In [1]: import numpy as np

In [2]: np.set_printoptions(suppress=True, linewidth=140)

In [3]: def tidy(a):
   ...:     return np.round(a, 2) + 0
   ...: 

In [4]: mat = 5 * np.eye(5) + np.ones((5, 5))

In [5]: print(mat)
[[6. 1. 1. 1. 1.]
 [1. 6. 1. 1. 1.]
 [1. 1. 6. 1. 1.]
 [1. 1. 1. 6. 1.]
 [1. 1. 1. 1. 6.]]

In [6]: # symmetric

In [7]: vals, evecs = np.linalg.eigh(mat)

In [8]: print(tidy(np.linalg.svd(mat, compute_uv=False)))
[10.  5.  5.  5.  5.]

In [9]: print(tidy(evecs.T @ evecs))
[[1. 0. 0. 0. 0.]
 [0. 1. 0. 0. 0.]
 [0. 0. 1. 0. 0.]
 [0. 0. 0. 1. 0.]
 [0. 0. 0. 0. 1.]]

In [10]: print(tidy(np.linalg.eigvalsh(mat + -2 * np.eye(5))))
[3. 3. 3. 3. 8.]

In [11]: print(tidy(np.abs(evecs[:, -1])))
[0.45 0.45 0.45 0.45 0.45]

In [12]: print(tidy(vals))
[ 5.  5.  5.  5. 10.]

In [13]: print(tidy(np.linalg.eigvalsh(mat @ mat)))
[ 25.  25.  25.  25. 100.]

In [14]: print(tidy(evecs @ np.diag(vals) @ evecs.T))
[[6. 1. 1. 1. 1.]
 [1. 6. 1. 1. 1.]
 [1. 1. 6. 1. 1.]
 [1. 1. 1. 6. 1.]
 [1. 1. 1. 1. 6.]]

In [15]: print(tidy(vals.sum()), np.trace(mat))
30.0 30.0

In [16]: K = np.array([[7, 9, -9, 3], [3, 7, 9, -9], [-9, 3, 7, 9], [9, -9, 3, 7]])

In [17]: vec = np.array([3, 3, -2, 1])

In [18]: rhs = K @ vec

In [19]: b, lr = np.zeros(4), 1 / np.linalg.norm(K, 2) ** 2

In [20]: for i in range(20):
    ...:     b -= lr * K.T @ (K @ b - rhs)
    ...:     if i % 5 == 0: print(i, round(np.linalg.norm(K @ b - rhs), 2))
    ...: 
0 17.83
5 2.02
10 0.25
15 0.03

In [21]: print(tidy(np.linalg.cond(K)))
1.71
